% ipython --no-banner

In [1]: import numpy as np

In [2]: np.set_printoptions(precision=2, suppress=True, linewidth=200, sign=" ")

In [3]: rd = lambda a: np.round(a, 2) + 0

In [4]: J = np.loadtxt("out3.csv", delimiter=",")

In [5]: J
Out[5]: 
array([[-5.,  5., -4.,  0.],
       [ 5., -5.,  5., -4.],
       [-4.,  5., -5.,  5.],
       [ 0., -4.,  5., -5.]])

In [6]: other = J[0, 0] * J[1:] - np.outer(J[1:, 0], J[0])

In [7]: other
Out[7]: 
array([[  0.,   0.,  -5.,  20.],
       [  0.,  -5.,   9., -25.],
       [  0.,  20., -25.,  25.]])

In [8]: np.linalg.matrix_rank(other), np.linalg.matrix_rank(J)
Out[8]: (np.int64(3), np.int64(4))

In [9]: w, vecs = np.linalg.eig(J)

In [10]: rd(w)
Out[10]: array([-16.84,  -5.19,   1.84,   0.19])

In [11]: rd(np.sort(np.linalg.eigvals(J @ J)))
Out[11]: array([   0.04,    3.39,   26.96,  283.61])

In [12]: rd(np.prod(w))
Out[12]: np.float64(31.0)

In [13]: u = np.array([-1, 2, 5, 2])

In [14]: other = J + np.outer(u, np.eye(4)[1])

In [15]: rd(np.linalg.det(other) / np.linalg.det(J)), rd(1 + np.linalg.solve(J, u)[1])
Out[15]: (np.float64(18.32), np.float64(18.32))

In [16]: np.linalg.matrix_rank(np.linalg.inv(other) - np.linalg.inv(J), tol=1e-8)
Out[16]: np.int64(1)

In [17]: np.linalg.matrix_rank(other - J)
Out[17]: np.int64(1)

In [18]: other = np.linalg.inv(J)

In [19]: np.allclose(other, J.T)
Out[19]: False

In [20]: rd(np.linalg.inv(other))
Out[20]: 
array([[-5.,  5., -4.,  0.],
       [ 5., -5.,  5., -4.],
       [-4.,  5., -5.,  5.],
       [ 0., -4.,  5., -5.]])

In [21]: rd(np.linalg.det(J) * np.linalg.det(other))
Out[21]: np.float64(1.0)

In [22]: rd(np.linalg.cond(J))
Out[22]: np.float64(87.45)

In [23]: arr = np.load("data.npy")

In [24]: arr
Out[24]: 
array([[ 2,  0,  0,  0,  0],
       [ 0, -1,  0,  0,  0],
       [ 0,  2,  0,  0,  0],
       [ 0,  2, -1, -1,  2]])

In [25]: left, sv, Vt = np.linalg.svd(arr)

In [26]: vecs = Vt[:(sv > 1e-8).sum()]

In [27]: rng = np.random.default_rng(194074)

In [28]: x0 = arr[1] + 3 * arr[2] + rng.integers(2) * np.eye(5)[1]

In [29]: x0
Out[29]: array([ 0.,  5.,  0.,  0.,  0.])

In [30]: np.linalg.matrix_rank(np.vstack([arr, x0]))
Out[30]: np.int64(3)

In [31]: rd(np.linalg.norm(x0 - vecs.T @ vecs @ x0))
Out[31]: np.float64(0.0)

In [32]: rd(np.diag(vecs.T @ vecs))
Out[32]: array([ 1.  ,  1.  ,  0.17,  0.17,  0.67])

In [33]: rank = np.linalg.matrix_rank(arr)

In [34]: rank
Out[34]: np.int64(3)

In [35]: ns = np.linalg.svd(arr)[2][rank:].T

In [36]: np.linalg.matrix_rank(arr.T @ arr), np.linalg.matrix_rank(arr @ arr.T)
Out[36]: (np.int64(3), np.int64(3))

In [37]: rd(np.linalg.norm(arr[2] - arr[1]))
Out[37]: np.float64(3.0)

In [38]: rd(np.linalg.norm(arr, 2))
Out[38]: np.float64(3.55)

In [39]: rd(np.linalg.norm(arr, axis=1))
Out[39]: array([ 2.  ,  1.  ,  2.  ,  3.16])

In [40]: other = arr + rng.integers(-2, 3, (4, 3)) @ rng.integers(-2, 3, (3, 5))

In [41]: other
Out[41]: 
array([[ 0,  0,  0, -2,  0],
       [ 2, -7, -5,  4,  4],
       [ 1, -2, -5,  4,  6],
       [ 0, -4, -8,  3, 10]])

In [42]: rd(np.linalg.svd(other - arr, compute_uv=False))
Out[42]: array([ 18.66,   3.46,   1.99,   0.  ])
